% python3 -q
>>> import numpy as np
>>> from numpy import linalg as LA
>>> np.set_printoptions(precision=2, suppress=True, linewidth=120)
>>> X = np.array([[-0.1, 1.1, -2.8, -0.2],
...     [1.8, -0.3, -0.3, 1.1],
...     [1.6, -0.23, -0.17, 0.54]])
>>> u, v = X[1], X[0]
>>> print(np.round(u @ u, 2))
4.63
>>> p = (u @ v) / (u @ u) * u
>>> print(p)
[ 0.04 -0.01 -0.01  0.03]
>>> print(round(LA.norm(u + v) ** 2 + LA.norm(u - v) ** 2, 2))
27.46
>>> print((v - p) @ u)
0.0
>>> m1 = np.loadtxt("a.csv", delimiter=",")
>>> print(m1)
[[ 0.36 -0.07  0.64  0.21 -0.64]
 [-0.07  0.99  0.07  0.02 -0.07]
 [ 0.64  0.07  0.36 -0.21  0.64]
 [ 0.21  0.02 -0.21  0.93  0.21]
 [-0.64 -0.07  0.64  0.21  0.36]]
>>> # keeps lengths
>>> w, V = LA.eig(m1)
>>> print(np.sort(LA.eigvals(m1 @ m1)))
[1. 1. 1. 1. 1.]
>>> print(round(np.prod(w), 2))
-1.0
>>> U, sigma, Vh = LA.svd(m1, full_matrices=False)
>>> print(sigma)
[1. 1. 1. 1. 1.]
>>> print(np.allclose(U * sigma @ Vh, m1))
True
>>> print(np.round(U.T @ m1 @ Vh.T, 2) + 0)
[[1. 0. 0. 0. 0.]
 [0. 1. 0. 0. 0.]
 [0. 0. 1. 0. 0.]
 [0. 0. 0. 1. 0.]
 [0. 0. 0. 0. 1.]]
>>> print(U.shape, sigma.shape, Vh.shape)
(5, 5) (5,) (5, 5)
>>> print(round(np.sqrt((sigma ** 2).sum()), 2), round(LA.norm(m1), 2))
2.24 2.24
>>> print(np.cumsum(sigma ** 2) / np.sum(sigma ** 2))
[0.2 0.4 0.6 0.8 1. ]
>>> print(LA.norm(m1, axis=0))
[1. 1. 1. 1. 1.]
>>> print(np.round(m1 @ m1.T, 2) + 0)
[[1. 0. 0. 0. 0.]
 [0. 1. 0. 0. 0.]
 [0. 0. 1. 0. 0.]
 [0. 0. 0. 1. 0.]
 [0. 0. 0. 0. 1.]]
>>> print(np.round(m1[:, 4] @ m1[:, 2], 2))
0.0
>>> print(round(LA.norm(m1) ** 2 / LA.norm(m1, 2) ** 2, 2))
5.0
>>> print(round(float(LA.norm(m1, 1)), 2), round(LA.norm(m1, np.inf), 2))
1.92 1.92
>>> print(LA.norm(m1, axis=0))
[1. 1. 1. 1. 1.]
>>> feats = np.load("layer7.npy")
>>> print(feats)
[[3. 1. 0. 0. 0.]
 [0. 3. 1. 0. 0.]
 [0. 0. 3. 1. 0.]
 [0. 0. 0. 3. 1.]
 [0. 0. 0. 0. 3.]]
>>> # triangular, det is the product of the diagonal
>>> print(np.sort(np.abs(LA.eigvals(feats))))
[3. 3. 3. 3. 3.]
>>> print(np.allclose(feats, feats.T))
False
>>> print(np.allclose(feats @ feats.T, feats.T @ feats))
False
>>> print(LA.matrix_power(feats, 2))
[[9. 6. 1. 0. 0.]
 [0. 9. 6. 1. 0.]
 [0. 0. 9. 6. 1.]
 [0. 0. 0. 9. 6.]
 [0. 0. 0. 0. 9.]]
>>> print((feats - feats.T) / 2)
[[ 0.   0.5  0.   0.   0. ]
 [-0.5  0.   0.5  0.   0. ]
 [ 0.  -0.5  0.   0.5  0. ]
 [ 0.   0.  -0.5  0.   0.5]
 [ 0.   0.   0.  -0.5  0. ]]
>>> w, V = LA.eig(feats)
>>> print(np.prod(w))
243.0
>>> x = np.array([-2, -2, -3, 0, 3])
>>> target = feats @ x
>>> print(target)
[-8. -9. -9.  3.  9.]
>>> print(LA.solve(feats, target + feats[:, 3]))
[-2. -2. -3.  1.  3.]
>>> print(LA.solve(feats, target))
[-2. -2. -3.  0.  3.]
>>> print(LA.solve(feats, feats[:, 0]))
[1. 0. 0. 0. 0.]
>>> print(np.abs(feats).max())
3.0
>>> print(LA.svd(feats, compute_uv=False))
[3.89 3.57 3.11 2.59 2.17]
>>> print(np.count_nonzero(feats))
9
>>> print(feats.sum(axis=1))
[4. 4. 4. 4. 3.]
>>> rng = np.random.default_rng(88088)
>>> z = rng.permutation(5)
>>> print(z)
[0 2 4 3 1]
>>> A2 = feats[z][:, z]
>>> print(np.trace(A2))
15.0
>>> J = np.loadtxt("block10.csv", delimiter=",")
>>> print(J)
[[ -4.   -18.73  30.42 -18.79  32.39]
 [ -3.7   -4.02  10.73  -4.81  12.61]
 [ -2.79   1.39   0.94   0.4    2.93]
 [ -2.52   1.62   0.01   0.67   1.95]
 [ -2.43   1.64  -0.21   0.71   1.71]
 [ -2.16   1.61  -0.67   0.74   1.15]
 [ -1.86   1.46  -0.95   0.67   0.74]
 [ -1.85   1.45  -0.96   0.66   0.73]
 [ -1.85   1.45  -0.96   0.66   0.73]
 [ -1.45   1.13  -1.03   0.49   0.41]
 [ -1.34   1.03  -1.     0.43   0.35]
 [ -0.7    0.47  -0.64   0.14   0.15]
 [  0.15  -0.07   0.15   0.01  -0.04]
 [  1.14  -0.15   1.14   0.46  -0.51]
 [  2.11   0.48   1.91   1.64  -1.45]
 [  2.11   0.48   1.92   1.65  -1.45]
 [  2.52   0.97   2.15   2.39  -2.02]
 [  2.86   1.48   2.29   3.1   -2.57]
 [  3.18   2.05   2.39   3.87  -3.16]
 [  4.47   5.26   2.28   7.91  -6.34]
 [  4.95   6.82   2.03   9.79  -7.83]
 [  5.44   8.63   1.65  11.93  -9.55]
 [  6.01  10.99   1.05  14.68 -11.77]
 [  6.22  11.92   0.79  15.74 -12.64]
 [  7.04  15.92  -0.46  20.31 -16.39]
 [  7.27  17.14  -0.88  21.7  -17.53]
 [  9.    27.83  -4.99  33.62 -27.49]
 [ 10.77  41.19 -10.87  48.27 -39.92]
 [ 11.49  47.41 -13.79  55.04 -45.72]]
>>> # looks like rank 3
>>> Ac = J - J.mean(axis=0)
>>> V = LA.svd(Ac)[2][:3]
>>> A2 = Ac - Ac @ V.T @ V
>>> print(round(float(LA.norm(A2) / LA.norm(Ac)), 2))
0.0
>>> print(LA.norm(A2, axis=1).round(6).argmax())
0
>>> print((Ac @ V.T).std(axis=0))
[25.31  4.85  2.46]
>>> print(np.round(np.cov(Ac @ V.T, rowvar=False), 2) + 0)
[[663.61   0.     0.  ]
 [  0.    24.4    0.  ]
 [  0.     0.     6.28]]
>>> print(np.round(A2.std(axis=0), 2) + 0)
[0. 0. 0. 0. 0.]
>>> W2 = J[[23, 15]].astype(float)
>>> for _ in range(5):
...     z = LA.norm(J[:, None] - W2, axis=-1).argmin(axis=1)
...     W2 = np.array([J[z == j].mean(axis=0) for j in range(2)])
... 
>>> print(z)
[1 1 1 1 1 1 1 1 1 1 1 1 1 1 1 1 1 1 1 1 1 1 1 1 0 0 0 0 0]
>>> print(W2[1] - W2[0])
[ -8.51 -28.26   8.51 -33.49  29.27]
>>> print(np.abs(W2[1] - W2[0]).argmax())
3
>>> print(W2)
[[  9.11  29.9   -6.2   35.79 -29.41]
 [  0.6    1.64   2.31   2.3   -0.15]]
>>> W1 = np.array([[0, 0, 2, 0],
...     [0, -1, -1, 0],
...     [0, 2, -1, 2],
...     [0, -2, 0, 0],
...     [2, 2, 1, 1]])
>>> beta = np.array([3, 5, 1, 8])
>>> act = np.maximum(J @ W1 + beta, 0)
>>> print(LA.matrix_rank(act))
4
>>> print((act > 0).mean(axis=0))
[0.55 0.55 0.24 0.76]
>>> W2 = np.array([[-1, -1, -1], [0, 2, -2], [-2, -3, 2], [3, -3, 1]])
>>> print(W1 @ W2)
[[-4 -6  4]
 [ 2  1  0]
 [ 8  1 -4]
 [ 0 -4  4]
 [-1 -4 -3]]
>>> F = np.array([[0.0, 5.0, 3.0, -3.0],
...     [0.0, 5.0, 3.0, -3.0],
...     [-5.0, 5.0, 11.0, -6.0],
...     [-5.0, 5.0, 9.0, -4.0]])
>>> # rank 3
>>> rank = LA.matrix_rank(F)
>>> print(rank)
3
>>> N = LA.svd(F)[2][rank:].T
>>> print(np.round(N @ N.T, 2) + 0)
[[0.33 0.   0.33 0.33]
 [0.   0.   0.   0.  ]
 [0.33 0.   0.33 0.33]
 [0.33 0.   0.33 0.33]]
>>> print(np.round(N[:, 0] / N[np.abs(N[:, 0]).round(6).argmax(), 0], 2) + 0)
[1. 0. 1. 1.]
>>> print([int(LA.matrix_rank(F[:, :j + 1])) for j in range(4)])
[1, 2, 3, 3]
>>> print(np.round(F @ N, 2) + 0)
[[0.]
 [0.]
 [0.]
 [0.]]
>>> print(N.shape)
(4, 1)
>>> print([int(LA.matrix_rank(np.delete(F, i, axis=0))) for i in range(4)])
[3, 3, 2, 2]
>>> z = rng.permutation(4)
>>> print(z)
[1 0 3 2]
>>> A2 = F[z][:, z]
>>> print(np.trace(A2))
12.0
>>> print(np.diag(A2))
[ 5.  0. -4. 11.]
>>> P = np.triu(np.array([[2, 0, 0, 0], [2, 1, 2, 0], [3, 0, 2, 3], [0, 1, 0, 2]]), 1) + np.eye(4)
>>> A2 = P @ F @ LA.inv(P)
>>> print(A2)
[[  0.   5.  -7.  18.]
 [-10.  15.  -5.   0.]
 [-20.  20.  -2. -12.]
 [ -5.   5.  -1.  -1.]]
>>> print(round(LA.det(A2), 2))
-0.0
>>> print(np.abs(np.diag(LA.qr(A2)[1])) > 1e-9)
[ True  True  True False]
>>> print(LA.lstsq(A2[:-1].T, A2[-1])[2])
3
>>> print(round(float(np.trace(LA.pinv(A2) @ A2)), 2))
3.0
>>> print(np.abs(np.diag(LA.qr(F)[1])) > 1e-9)
[ True  True  True False]
>>> print(round(float(np.trace(LA.pinv(F) @ F)), 2))
3.0
>>> E = np.loadtxt("sample7.csv", delimiter=",")
>>> print(E)
[[-2.5  -1.09  2.47]
 [ 2.31 -0.65 -2.05]
 [-1.69 -3.12  1.85]
 [ 2.79  2.5  -2.88]
 [-0.54  3.55  0.54]
 [-2.22  0.69  2.21]
 [-2.19  0.58  2.43]
 [ 1.67  3.04 -1.78]
 [ 0.41 -3.68 -0.66]
 [ 2.   -0.73 -2.15]
 [-2.81 -2.58  2.75]
 [ 2.89  2.61 -2.93]
 [ 2.2  -0.65 -2.24]
 [ 2.7   2.35 -2.53]
 [ 0.    0.05  0.26]
 [-1.88  2.18  1.93]
 [ 1.91 -0.57 -2.09]
 [ 1.65  2.8  -1.71]
 [ 0.89 -1.87 -0.96]
 [ 1.71  2.79 -1.68]]
>>> Ac = E - E.mean(axis=0)
>>> U, sigma, Vh = LA.svd(Ac, full_matrices=False)
>>> print(LA.matrix_rank(Ac))
3
>>> print(np.round(Ac.mean(axis=0), 2) + 0)
[0. 0. 0.]
>>> print(np.abs(Vh[-1]))
[0.71 0.01 0.7 ]
